$ python3 -q
>>> import numpy as np
>>> from numpy import linalg as LA
>>> np.set_printoptions(precision=2, suppress=True, linewidth=140)
>>> rnd = lambda a: np.round(a, 2) + 0
>>> A = np.load("test3.npy")
>>> print(A)
[[-0.58 -0.6   0.8  -0.29 -1.18 -0.64  1.21]
 [-1.    0.3   0.1  -0.2   0.4  -1.5   0.5 ]
 [ 2.5  -0.8   0.4   0.4   0.4  -0.1  -1.9 ]
 [-0.5  -0.4   0.1  -0.1  -0.5   1.2  -0.2 ]
 [-0.6  -0.6   0.8  -0.3  -1.2  -0.6   1.2 ]]
>>> ang = np.radians(30)
>>> Rm = np.eye(7)
>>> Rm[3, 3] = Rm[6, 6] = np.cos(ang)
>>> Rm[3, 6], Rm[6, 3] = -np.sin(ang), np.sin(ang)
>>> print(rnd(Rm))
[[ 1.    0.    0.    0.    0.    0.    0.  ]
 [ 0.    1.    0.    0.    0.    0.    0.  ]
 [ 0.    0.    1.    0.    0.    0.    0.  ]
 [ 0.    0.    0.    0.87  0.    0.   -0.5 ]
 [ 0.    0.    0.    0.    1.    0.    0.  ]
 [ 0.    0.    0.    0.    0.    1.    0.  ]
 [ 0.    0.    0.    0.5   0.    0.    0.87]]
>>> out = A @ Rm.T
>>> print(rnd(LA.svd(A, compute_uv=False)), rnd(LA.svd(out, compute_uv=False)))
[4.06 2.29 2.05 0.61 0.01] [4.06 2.29 2.05 0.61 0.01]
>>> print(np.allclose(LA.norm(A, axis=1), LA.norm(out, axis=1)))
True
>>> print(rnd(np.abs(out - A).max(axis=0)))
[0.   0.   0.   0.9  0.   0.   0.45]
>>> print((LA.matrix_power((Rm != 0) + (Rm.T != 0) + np.eye(7), 7) > 0).astype(int))
[[1 0 0 0 0 0 0]
 [0 1 0 0 0 0 0]
 [0 0 1 0 0 0 0]
 [0 0 0 1 0 0 1]
 [0 0 0 0 1 0 0]
 [0 0 0 0 0 1 0]
 [0 0 0 1 0 0 1]]
>>> print(rnd(Rm @ Rm))
[[ 1.    0.    0.    0.    0.    0.    0.  ]
 [ 0.    1.    0.    0.    0.    0.    0.  ]
 [ 0.    0.    1.    0.    0.    0.    0.  ]
 [ 0.    0.    0.    0.5   0.    0.   -0.87]
 [ 0.    0.    0.    0.    1.    0.    0.  ]
 [ 0.    0.    0.    0.    0.    1.    0.  ]
 [ 0.    0.    0.    0.87  0.    0.    0.5 ]]
